% ipython --no-banner

In [1]: import numpy as np

In [2]: import numpy.linalg as la

In [3]: np.set_printoptions(suppress=True, linewidth=200)

In [4]: rnd = lambda a: np.round(a, 2) + 0

In [5]: rng = np.random.default_rng(878189)

In [6]: K = rng.normal(size=(19, 5))

In [7]: K = 5 * K / la.norm(K, axis=1, keepdims=True)

In [8]: print(rnd(K))
[[ 0.18  3.48 -0.95  0.46 -3.43]
 [-1.47  0.09 -4.74 -0.61  0.16]
 [ 2.97  0.02 -3.05  2.57 -0.49]
 [-4.16 -1.61  0.    1.21 -1.91]
 [ 0.51  3.54 -2.46  1.54  1.94]
 [-3.01 -2.01  2.16  0.86  2.54]
 [-1.7   3.77  2.42 -0.41 -1.37]
 [ 0.24  0.18  3.98 -2.97  0.51]
 [ 0.59  1.93  2.26  3.39  2.08]
 [-0.89  3.47 -1.64 -2.7   1.49]
 [-3.23  0.91  0.56 -3.37  1.45]
 [ 3.11 -1.31 -2.09  3.02  0.33]
 [-1.53  1.88  2.64 -1.94  2.89]
 [-1.14  0.    4.23 -2.06 -1.25]
 [-1.77 -1.91  1.42  3.47  2.04]
 [-2.82  0.55 -0.13 -1.58 -3.77]
 [-2.55  0.07  3.82 -0.93  1.75]
 [-2.71 -3.27 -0.47 -0.12  2.59]
 [ 0.45  1.05  3.12  3.69 -0.58]]

In [9]: proj = K @ la.solve(K.T @ K, K.T)

In [10]: print(la.matrix_rank(np.eye(19) - proj))
14

In [11]: print(np.allclose(proj @ proj, proj))
True

In [12]: print(rnd(la.eigvalsh(proj)))
[0. 0. 0. 0. 0. 0. 0. 0. 0. 0. 0. 0. 0. 0. 1. 1. 1. 1. 1.]

In [13]: vec = np.array([2, 3, 2, 3, 3])

In [14]: rhs = K @ vec

In [15]: print(rnd(la.solve(K.T @ K, K.T @ rhs)))
[2. 3. 2. 3. 3.]

In [16]: rhs = rhs + 0.05 * rng.normal(size=19)

In [17]: print(rnd(rhs))
[  0.11 -13.5    6.05 -15.35  17.21   2.55   7.41   1.49  27.93   1.7   -8.39   8.19  10.77  -3.81  10.04 -20.21   5.15  -8.76  19.64]

In [18]: b, *_ = la.lstsq(K, rhs)

In [19]: print([round(float(la.norm(la.solve(K.T @ K + lam * np.eye(5), K.T @ rhs))), 2) for lam in (0, 1, 10, 100)])
[5.92, 5.85, 5.26, 2.65]

In [20]: print(rnd(b))
[2.   3.01 2.   3.   3.  ]

In [21]: data = np.loadtxt("arr.csv", delimiter=",")

In [22]: print(data)
[[  7.91 -15.39  15.63  -6.63  12.57  -8.03  -9.62]
 [  6.4    0.77  -7.54  -8.81  14.33  18.33 -18.24]
 [  3.72   2.57   0.28  13.63   0.32  -4.56   2.44]
 [  7.18  -0.07  -6.15  -8.49  13.37  18.13 -16.82]
 [  6.63 -16.58  14.05 -10.1   14.06  -7.63  -9.22]
 [  6.49  -0.99  -7.07  -9.45  12.8   19.22 -16.4 ]
 [  3.21   3.93   2.13  13.58   0.02  -6.46   3.32]
 [  5.03   3.89   0.53  14.59   0.    -5.07   3.38]
 [  6.83  -0.14  -7.08  -9.61  12.83  18.06 -16.82]
 [  7.96 -17.01  15.48  -7.45  13.1   -7.05 -12.17]
 [  7.67  -0.53  -7.26  -9.54  13.31  17.57 -18.42]
 [  6.84  -0.52  -7.45  -8.4   11.57  17.27 -17.95]
 [  2.66   3.35   1.56  12.87   0.53  -5.65   2.88]
 [  4.38   3.52   1.24  13.96   1.34  -5.02   1.86]
 [  7.01   0.86  -4.71  -9.    13.27  18.48 -17.59]
 [  3.67   4.5    2.79  11.44  -0.8   -4.59   3.45]
 [  4.18   3.74   1.29  12.33  -1.22  -6.31   1.47]
 [  7.48   0.99  -6.16  -9.77  13.03  17.55 -16.52]
 [  5.75   3.08   3.44  13.39  -0.05  -4.47   3.84]]

In [23]: M2 = np.c_[data[:, :1] @ np.array([[-1]]), np.array([-3, 0, 2, 3, 0, 3, 3, -1, -2, 2, -3, 0, 3, -2, 0, 0, 1, 1, 2])]

In [24]: print(M2)
[[-7.91 -3.  ]
 [-6.4   0.  ]
 [-3.72  2.  ]
 [-7.18  3.  ]
 [-6.63  0.  ]
 [-6.49  3.  ]
 [-3.21  3.  ]
 [-5.03 -1.  ]
 [-6.83 -2.  ]
 [-7.96  2.  ]
 [-7.67 -3.  ]
 [-6.84  0.  ]
 [-2.66  3.  ]
 [-4.38 -2.  ]
 [-7.01  0.  ]
 [-3.67  0.  ]
 [-4.18  1.  ]
 [-7.48  1.  ]
 [-5.75  2.  ]]

In [25]: print(rnd(la.norm(M2 - data @ la.lstsq(data, M2)[0], axis=0)))
[0.   7.47]

In [26]: print(rnd(la.lstsq(data, M2[:, 0])[0]))
[-1.  0.  0.  0.  0.  0.  0.]

In [27]: print(la.matrix_rank(M2))
2

In [28]: print(la.matrix_rank(np.c_[data, M2]))
8
